$ ipython --no-banner

In [1]: import numpy as np

In [2]: np.set_printoptions(precision=2, suppress=True, linewidth=140, sign=" ")

In [3]: m1 = np.array([[1.7, -0.5, -0.5],
   ...:     [-1.5, 1.1, 1.3],
   ...:     [0.9, 1.7, 1.1],
   ...:     [-0.9, -1.9, 0.7]])

In [4]: rng = np.random.default_rng(32645)

In [5]: m1[3] = m1[0] + 0.1 * rng.normal(size=3)

In [6]: m1
Out[6]: 
array([[ 1.7 , -0.5 , -0.5 ],
       [-1.5 ,  1.1 ,  1.3 ],
       [ 0.9 ,  1.7 ,  1.1 ],
       [ 1.61, -0.53, -0.54]])

In [7]: f, g = m1[0], m1[2]

In [8]: np.round(f @ f, 2)
Out[8]: np.float64(3.39)

In [9]: p = (f @ g) / (f @ f) * f

In [10]: round(np.linalg.norm(f + g) ** 2 + np.linalg.norm(f - g) ** 2, 2)
Out[10]: np.float64(16.6)

In [11]: np.outer(f, g)
Out[11]: 
array([[ 1.53,  2.89,  1.87],
       [-0.45, -0.85, -0.55],
       [-0.45, -0.85, -0.55]])

In [12]: np.linalg.matrix_rank(np.outer(f, g))
Out[12]: np.int64(1)

In [13]: round(float((g - p) @ f), 2)
Out[13]: -0.0

In [14]: q, Rm = np.linalg.qr(m1)

In [15]: np.round(abs(Rm[0, 0]), 2), np.round(np.linalg.norm(m1[:, 0]), 2)
Out[15]: (np.float64(2.92), np.float64(2.92))

In [16]: np.round(q.T @ q, 2) + 0
Out[16]: 
array([[ 1.,  0.,  0.],
       [ 0.,  1.,  0.],
       [ 0.,  0.,  1.]])

In [17]: lab = rng.permutation(3)

In [18]: out = m1[:, lab] * rng.choice([-1, 1], 3)

In [19]: out
Out[19]: 
array([[-1.7 , -0.5 ,  0.5 ],
       [ 1.5 ,  1.3 , -1.1 ],
       [-0.9 ,  1.1 , -1.7 ],
       [-1.61, -0.54,  0.53]])

In [20]: Uu, _, VT = np.linalg.svd(m1.T @ out)

In [21]: np.round(np.linalg.lstsq(m1, out)[0], 2) + 0
Out[21]: 
array([[-1.,  0.,  0.],
       [ 0.,  0., -1.],
       [ 0.,  1.,  0.]])

In [22]: lab
Out[22]: array([ 0,  2,  1])

In [23]: out = np.c_[m1[:, :2] @ np.array([[0, 2], [-3, 0]]), np.array([-9, 8, 3, 5])]

In [24]: out
Out[24]: 
array([[ 1.5 ,  3.4 , -9.  ],
       [-3.3 , -3.  ,  8.  ],
       [-5.1 ,  1.8 ,  3.  ],
       [ 1.6 ,  3.22,  5.  ]])

In [25]: np.linalg.norm(np.linalg.qr(m1)[0].T @ out, axis=0) ** 2 / ((out ** 2).sum(axis=0) + 1e-12)
Out[25]: array([ 1.  ,  1.  ,  0.43])

In [26]: np.round(np.linalg.lstsq(m1, out[:, 0])[0], 2) + 0
Out[26]: array([ 0., -3.,  0.])

In [27]: f = np.array([2, -2])

In [28]: np.polyval(f, m1[3])
Out[28]: array([ 1.22, -3.07, -3.08])

In [29]: np.array([np.convolve(row, f, "same") for row in m1])
Out[29]: 
array([[ 3.4 , -4.4 ,  0.  ],
       [-3.  ,  5.2 ,  0.4 ],
       [ 1.8 ,  1.6 , -1.2 ],
       [ 3.22, -4.28, -0.02]])

In [30]: out = np.array([[-5, 1], [2, 1]])

In [31]: arr = np.tile(out, (2, 2))

In [32]: arr
Out[32]: 
array([[-5,  1, -5,  1],
       [ 2,  1,  2,  1],
       [-5,  1, -5,  1],
       [ 2,  1,  2,  1]])

In [33]: [round(float(x), 2) for x in np.linalg.svd(arr, compute_uv=False)[:3]]
Out[33]: [10.83, 2.59, 0.0]

In [34]: round(float(np.linalg.norm(arr, 2) / np.linalg.norm(arr)), 2)
Out[34]: 0.97

In [35]: np.linalg.cond(arr) > 100
Out[35]: np.True_

In [36]: rk = np.linalg.matrix_rank(arr)

In [37]: rk
Out[37]: np.int64(2)

In [38]: N = np.linalg.svd(arr)[2][rk:].T

In [39]: [int(np.linalg.matrix_rank(arr[:, :j + 1])) for j in range(4)]
Out[39]: [1, 2, 2, 2]

In [40]: np.round(arr @ N, 2) + 0
Out[40]: 
array([[ 0.,  0.],
       [ 0.,  0.],
       [ 0.,  0.],
       [ 0.,  0.]])

In [41]: [int(np.linalg.matrix_rank(np.delete(arr, i, axis=0))) for i in range(4)]
Out[41]: [2, 2, 2, 2]

In [42]: round(np.linalg.det(arr), 2)
Out[42]: np.float64(0.0)

In [43]: np.allclose(arr, arr.T)
Out[43]: False

In [44]: np.trace(arr)
Out[44]: np.int64(-8)

In [45]: np.linalg.matrix_power(arr, 4)
Out[45]: 
array([[ 6088,  -960,  6088,  -960],
       [-1920,   328, -1920,   328],
       [ 6088,  -960,  6088,  -960],
       [-1920,   328, -1920,   328]])

In [46]: (arr - arr.T) / 2
Out[46]: 
array([[ 0. , -0.5,  0. , -0.5],
       [ 0.5,  0. ,  0.5,  0. ],
       [ 0. , -0.5,  0. , -0.5],
       [ 0.5,  0. ,  0.5,  0. ]])

In [47]: np.allclose(arr @ arr.T, arr.T @ arr)
Out[47]: False

In [48]: round(float(np.abs(np.linalg.eigvals(arr)).max()), 2)
Out[48]: 10.63

In [49]: Uu, sigma, VT = np.linalg.svd(arr)

In [50]: evecs = VT[:(sigma > 1e-8).sum()]

In [51]: x = arr[2] + -2 * arr[0] + rng.integers(2) * np.eye(4)[3]

In [52]: x
Out[52]: array([ 5., -1.,  5., -1.])

In [53]: round(np.linalg.norm(x - evecs.T @ evecs @ x), 2)
Out[53]: np.float64(0.0)

In [54]: np.linalg.matrix_rank(np.vstack([arr, x]))
Out[54]: np.int64(2)

In [55]: feats = np.array([[-3, -1, -1], [4, 3, -3], [-2, -4, 5], [-5, 4, 2]])

In [56]: feats[1] = feats[2]

In [57]: feats
Out[57]: 
array([[-3, -1, -1],
       [-2, -4,  5],
       [-2, -4,  5],
       [-5,  4,  2]])

In [58]: f, g = feats[1], feats[3]

In [59]: f @ f
Out[59]: np.int64(45)

In [60]: p = (f @ g) / (f @ f) * f

In [61]: np.linalg.matrix_rank(np.outer(f, g))
Out[61]: np.int64(1)

In [62]: p
Out[62]: array([-0.18, -0.36,  0.44])

In [63]: (g - p) @ f
Out[63]: np.float64(0.0)

In [64]: np.round(np.linalg.norm(f + g) ** 2 + np.linalg.norm(f - g) ** 2, 2)
Out[64]: np.float64(180.0)

In [65]: x = np.array([-2, -3, -2])

In [66]: target = feats @ x

In [67]: np.linalg.solve(feats.T @ feats, feats.T @ target)
Out[67]: array([-2., -3., -2.])

In [68]: target
Out[68]: array([11,  6,  6, -6])

In [69]: target = target + 0.1 * rng.normal(size=4)

In [70]: target
Out[70]: array([11.18,  6.05,  6.01, -5.92])

In [71]: coef, *_ = np.linalg.lstsq(feats, target)

In [72]: [round(float(np.linalg.norm(np.linalg.solve(feats.T @ feats + lam * np.eye(3), feats.T @ target))), 2) for lam in (0, 1, 10, 100)]
Out[72]: [4.17, 3.76, 2.08, 0.58]

In [73]: round(float(np.linalg.norm(target - feats @ coef)), 2)
Out[73]: 0.03

In [74]: t = np.radians(36)

In [75]: Rm = np.eye(3)

In [76]: Rm[0, 0] = Rm[1, 1] = np.cos(t)

In [77]: Rm[0, 1], Rm[1, 0] = -np.sin(t), np.sin(t)

In [78]: Rm
Out[78]: 
array([[ 0.81, -0.59,  0.  ],
       [ 0.59,  0.81,  0.  ],
       [ 0.  ,  0.  ,  1.  ]])

In [79]: out = feats @ Rm.T

In [80]: np.linalg.svd(feats, compute_uv=False), np.linalg.svd(out, compute_uv=False)
Out[80]: (array([ 9.57,  6.79,  2.9 ]), array([ 9.57,  6.79,  2.9 ]))

In [81]: np.abs(out - feats).max(axis=0)
Out[81]: array([ 2.73,  3.7 ,  0.  ])

In [82]: t = np.radians(180)

In [83]: Rm = np.eye(4)

In [84]: Rm[0, 0] = Rm[1, 1] = np.cos(t)

In [85]: Rm[0, 1], Rm[1, 0] = -np.sin(t), np.sin(t)

In [86]: Rm.round(2) + 0
Out[86]: 
array([[-1.,  0.,  0.,  0.],
       [ 0., -1.,  0.,  0.],
       [ 0.,  0.,  1.,  0.],
       [ 0.,  0.,  0.,  1.]])

In [87]: out = arr @ Rm.T

In [88]: np.allclose(np.linalg.norm(arr, axis=1), np.linalg.norm(out, axis=1))
Out[88]: True

In [89]: np.allclose(arr @ arr.T, out @ out.T)
Out[89]: True

In [90]: np.round(np.linalg.svd(arr, compute_uv=False), 2) + 0, np.round(np.linalg.svd(out, compute_uv=False), 2) + 0
Out[90]: 
(array([ 10.83,   2.59,   0.  ,   0.  ]),
 array([ 10.83,   2.59,   0.  ,   0.  ]))
